$ python -q
>>> import numpy as np
>>> from numpy import linalg as LA
>>> np.set_printoptions(suppress=True, linewidth=200)
>>> K = np.load("case13.npy")
>>> K.round(1)
array([[-0.4, -0.3, -0.8, -0.3],
       [-0.3,  0.9, -0.2, -0.1],
       [-0.8, -0.2,  0.5, -0.2],
       [-0.3, -0.1, -0.2,  0.9]])
>>> ang = np.radians(15)
>>> R = np.eye(4)
>>> R[0, 0] = R[3, 3] = np.cos(ang)
>>> R[0, 3], R[3, 0] = -np.sin(ang), np.sin(ang)
>>> print(R.round(1))
[[ 1.   0.   0.  -0.3]
 [ 0.   1.   0.   0. ]
 [ 0.   0.   1.   0. ]
 [ 0.3  0.   0.   1. ]]
>>> out = K @ R.T
>>> np.round(np.abs(out - K).max(axis=0), 1)
array([0.2, 0. , 0. , 0.2])
>>> out.round(1)
array([[-0.3, -0.3, -0.8, -0.4],
       [-0.3,  0.9, -0.2, -0.1],
       [-0.8, -0.2,  0.5, -0.4],
       [-0.5, -0.1, -0.2,  0.8]])
>>> np.allclose(LA.norm(K, axis=1), LA.norm(out, axis=1))
True
>>> np.allclose(K @ K.T, out @ out.T)
True
>>> np.round(LA.svd(K, compute_uv=False), 1), np.round(LA.svd(out, compute_uv=False), 1)
(array([1., 1., 1., 1.]), array([1., 1., 1., 1.]))
>>> (K - K.T) / 2
array([[0., 0., 0., 0.],
       [0., 0., 0., 0.],
       [0., 0., 0., 0.],
       [0., 0., 0., 0.]])
>>> np.round(K @ K, 1) + 0
array([[1., 0., 0., 0.],
       [0., 1., 0., 0.],
       [0., 0., 1., 0.],
       [0., 0., 0., 1.]])
>>> print(round(float(LA.det(K)), 1))
-1.0
>>> np.round(np.sort(np.abs(LA.eigvals(K))), 1)
array([1., 1., 1., 1.])
>>> print(round(np.abs(LA.eigvals(K)).max(), 1))
1.0
>>> vec = np.array([-1, 9, 5, 6])
>>> h = np.maximum(K @ vec, 0)
>>> print(h.round(1))
[0.  7.6 0.8 4.6]
>>> np.flatnonzero(h > 1e-9)
array([1, 2, 3])
>>> np.round(K * (h > 1e-9)[:, None], 1)
array([[-0. , -0. , -0. , -0. ],
       [-0.3,  0.9, -0.2, -0.1],
       [-0.8, -0.2,  0.5, -0.2],
       [-0.3, -0.1, -0.2,  0.9]])
>>> vals, vecs = LA.eigh(K)
>>> vec = np.array([-1, -2, -2, 0])
>>> np.round(LA.eigvalsh(K[1:, 1:]), 1)
array([0.4, 1. , 1. ])
>>> np.round(vecs * np.abs(vals) @ vecs.T, 1) + 0
array([[1., 0., 0., 0.],
       [0., 1., 0., 0.],
       [0., 0., 1., 0.],
       [0., 0., 0., 1.]])
>>> print(np.round(vecs * np.maximum(vals, 0) @ vecs.T, 1) + 0)
[[ 0.3 -0.1 -0.4 -0.1]
 [-0.1  1.  -0.1  0. ]
 [-0.4 -0.1  0.7 -0.1]
 [-0.1  0.  -0.1  1. ]]
>>> print(round(float(vec @ K @ vec), 1))
-0.4
>>> round(vec @ K @ vec / (vec @ vec), 1), np.round(vals[0], 1), vals[-1]
(np.float64(-0.0), np.float64(-1.0), np.float64(1.0))
>>> m1 = np.array([[0, -3, -3, 1], [4, -5, 0, -1], [0, -4, 5, -2]])
>>> print(m1)
[[ 0 -3 -3  1]
 [ 4 -5  0 -1]
 [ 0 -4  5 -2]]
>>> left, s, vt = LA.svd(m1, full_matrices=False)
>>> print(np.round(left.T @ left, 1) + 0)
[[1. 0. 0.]
 [0. 1. 0.]
 [0. 0. 1.]]
>>> np.round(left.T @ m1 @ vt.T, 1) + 0
array([[8.1, 0. , 0. ],
       [0. , 5.8, 0. ],
       [0. , 0. , 2.5]])
>>> round(float(np.sqrt((s ** 2).sum())), 1), round(float(LA.norm(m1)), 1)
(10.3, 10.3)
>>> np.abs(left[:, 0]).round(6).argmax()
np.int64(1)
>>> s.round(1)
array([8.1, 5.8, 2.5])
>>> np.round(np.abs(vt[0]), 1)
array([0.3, 0.8, 0.4, 0.2])
>>> np.round(vt @ vt.T, 1) + 0
array([[1., 0., 0.],
       [0., 1., 0.],
       [0., 0., 1.]])
>>> np.round(np.cumsum(s ** 2) / np.sum(s ** 2), 1)
array([0.6, 0.9, 1. ])
